In [1]: import numpy as np

In [2]: import numpy.linalg as la

In [3]: np.set_printoptions(precision=3, suppress=True, linewidth=100)

In [4]: J = np.load("mat.npy")

In [5]: print(J)
[[ 5. -2.  0.  0.  0.]
 [-2.  1. -2.  0.  0.]
 [ 0. -2.  5. -2.  0.]
 [ 0.  0. -2.  1. -2.]
 [ 0.  0.  0. -2.  1.]]

In [6]: print(np.poly(J))
[   1.  -13.   42.   22. -139.  -41.]

In [7]: print(round(la.eigvals(J).sum().real, 3))
13.0

In [8]: print(np.einsum("ij,ji->", J, J))
85.0

In [9]: print(round(la.det(2 * J), 3), np.round(la.det(J), 3))
1312.0 41.0

In [10]: print(np.einsum("ii->", J))
13.0

In [11]: proj = np.triu(np.array([[0, 2, 0, -2, 1],
    ...:     [-1, 1, -2, -1, 0],
    ...:     [-1, -1, 0, -1, 0],
    ...:     [2, -1, -2, -1, 1],
    ...:     [-1, 0, 1, 0, 1]]), 1) + np.eye(5)

In [12]: other = proj @ J @ la.inv(proj)

In [13]: print(la.matrix_rank(other))
5

In [14]: q, evecs = la.qr(J[:, :2])[0], la.qr(J[:, 2:])[0]

In [15]: sig = la.svd(q.T @ evecs, compute_uv=False)

In [16]: print(np.degrees(np.arccos(sig.clip(0, 1))))
[10.116 81.151]

In [17]: print(sig)
[0.984 0.154]

In [18]: print(round(float(la.norm(q @ q.T - evecs @ evecs.T, 2)), 3))
1.0

In [19]: other = la.inv(J)

In [20]: print(np.round(la.cond(J), 3))
23.662

In [21]: print(round(la.det(J) * la.det(other), 3))
1.0

In [22]: print(np.round(la.inv(other), 3) + 0)
[[ 5. -2.  0.  0.  0.]
 [-2.  1. -2.  0.  0.]
 [ 0. -2.  5. -2.  0.]
 [ 0.  0. -2.  1. -2.]
 [ 0.  0.  0. -2.  1.]]

In [23]: other = np.array([[1, 0, 5, 4, 3],
    ...:     [3, 0, 3, 0, 5],
    ...:     [3, 0, 2, 5, 1],
    ...:     [2, 5, 4, 3, 0],
    ...:     [1, 1, 0, 1, 0]])

In [24]: data = np.triu(other, 1)

In [25]: print(data)
[[0 0 5 4 3]
 [0 0 3 0 5]
 [0 0 0 5 1]
 [0 0 0 0 0]
 [0 0 0 0 0]]

In [26]: # row 4 repeats row 3

In [27]: print([round(float(x), 3) for x in la.svd(data, compute_uv=False)[:3]])
[9.024, 4.928, 2.069]

In [28]: print(la.cond(data) > 100)
True

In [29]: print(np.sort(la.eigvals(data)))
[0. 0. 0. 0. 0.]

In [30]: rng = np.random.default_rng(118)

In [31]: idx = rng.permutation(5)

In [32]: print(idx)
[1 0 4 3 2]

In [33]: other = data[idx][:, idx]

In [34]: print(np.sort(np.abs(la.eigvals(other))))
[0. 0. 0. 0. 0.]

In [35]: print(np.all(la.eigvalsh(J) > 0))
False

In [36]: print([round(float(la.det(J[:i, :i])), 2) + 0 for i in range(1, 6)])
[5.0, 1.0, -15.0, -19.0, 41.0]

In [37]: print(round(la.eigvalsh(J).min(), 3))
-1.507

In [38]: W0 = np.load("block12.npy")

In [39]: print(W0)
[[0 0 0]
 [0 0 1]
 [0 1 0]]

In [40]: r = la.matrix_rank(data)

In [41]: print(r)
3

In [42]: ns = la.svd(data)[2][r:].T

In [43]: print([int(la.matrix_rank(data[:, :j + 1])) for j in range(5)])
[0, 0, 1, 2, 3]

In [44]: print([int(la.matrix_rank(np.delete(data, i, axis=0))) for i in range(5)])
[2, 2, 2, 3, 3]

In [45]: print([int(la.matrix_rank(data[:i])) for i in range(1, len(data) + 1)])
[1, 2, 3, 3, 3]

In [46]: print(np.round(ns @ ns.T, 3) + 0)
[[1. 0. 0. 0. 0.]
 [0. 1. 0. 0. 0.]
 [0. 0. 0. 0. 0.]
 [0. 0. 0. 0. 0.]
 [0. 0. 0. 0. 0.]]

In [47]: print(np.round(data @ ns, 3) + 0)
[[0. 0.]
 [0. 0.]
 [0. 0.]
 [0. 0.]
 [0. 0.]]

In [48]: print(ns.shape)
(5, 2)

In [49]: print(W0 @ W0)
[[0 0 0]
 [0 1 0]
 [0 0 1]]

In [50]: print(W0.sum(axis=0))
[0 1 1]

In [51]: Lm = np.diag(W0.sum(axis=1)) - W0

In [52]: print(Lm @ np.ones(3))
[0. 0. 0.]

In [53]: print(Lm)
[[ 0  0  0]
 [ 0  1 -1]
 [ 0 -1  1]]

In [54]: print(la.matrix_rank(Lm))
1

In [55]: print(la.lstsq(Lm[:-1].T, Lm[-1])[2])
1

In [56]: print(np.unique(Lm.round(6), axis=0).shape)
(3, 3)

In [57]: F = np.array([[-1.5, 2.0, -0.8], [0.2, 0.2, 0.6], [0.2, -1.2, 1.0]])

In [58]: print(F)
[[-1.5  2.  -0.8]
 [ 0.2  0.2  0.6]
 [ 0.2 -1.2  1. ]]

In [59]: idx = rng.permutation(3)

In [60]: print(idx)
[1 2 0]

In [61]: other = F[idx][:, idx]

In [62]: print(np.diag(other))
[ 0.2  1.  -1.5]

In [63]: print(np.sort(np.abs(la.eigvals(other))))
[0.919 0.919 1.559]

In [64]: print(other)
[[ 0.2  0.6  0.2]
 [-1.2  1.   0.2]
 [ 2.  -0.8 -1.5]]

In [65]: X = np.loadtxt("w.csv", delimiter=",")

In [66]: print(X)
[[ 0.28 -0.32  0.   -0.36 -0.08]
 [ 0.42 -0.48  0.   -0.54 -0.12]
 [ 0.28 -0.32  0.   -0.36 -0.08]
 [-0.28  0.32  0.    0.36  0.08]
 [-0.7   0.8   0.    0.9   0.2 ]]

In [67]: # row 2 repeats row 0

In [68]: th = np.radians(120)

In [69]: r_ = np.eye(5)

In [70]: r_[0, 0] = r_[3, 3] = np.cos(th)

In [71]: r_[0, 3], r_[3, 0] = -np.sin(th), np.sin(th)

In [72]: print(r_)
[[-0.5    0.     0.    -0.866  0.   ]
 [ 0.     1.     0.     0.     0.   ]
 [ 0.     0.     1.     0.     0.   ]
 [ 0.866  0.     0.    -0.5    0.   ]
 [ 0.     0.     0.     0.     1.   ]]

In [73]: other = J @ r_.T

In [74]: print(np.round(la.det(r_), 3), round(float(np.trace(r_)), 3))
1.0 2.0

In [75]: print(la.svd(J, compute_uv=False), la.svd(other, compute_uv=False))
[6.855 5.407 2.535 1.507 0.29 ] [6.855 5.407 2.535 1.507 0.29 ]

In [76]: print(np.allclose(J @ J.T, other @ other.T))
True

In [77]: print(np.abs(other - J).max(axis=0))
[7.5  0.   0.   4.33 0.  ]

In [78]: x0 = np.array([-1, 0, -1, -2, 0])

In [79]: print(X @ x0)
[ 0.44  0.66  0.44 -0.44 -1.1 ]

In [80]: print(np.sign((X @ x0).round(6)))
[ 1.  1.  1. -1. -1.]

In [81]: print(np.einsum("ij,j->i", X, x0))
[ 0.44  0.66  0.44 -0.44 -1.1 ]

In [82]: print(X * x0)
[[-0.28 -0.   -0.    0.72 -0.  ]
 [-0.42 -0.   -0.    1.08 -0.  ]
 [-0.28 -0.   -0.    0.72 -0.  ]
 [ 0.28  0.   -0.   -0.72  0.  ]
 [ 0.7   0.   -0.   -1.8   0.  ]]

In [83]: print(X @ np.eye(5)[4])
[-0.08 -0.12 -0.08  0.08  0.2 ]
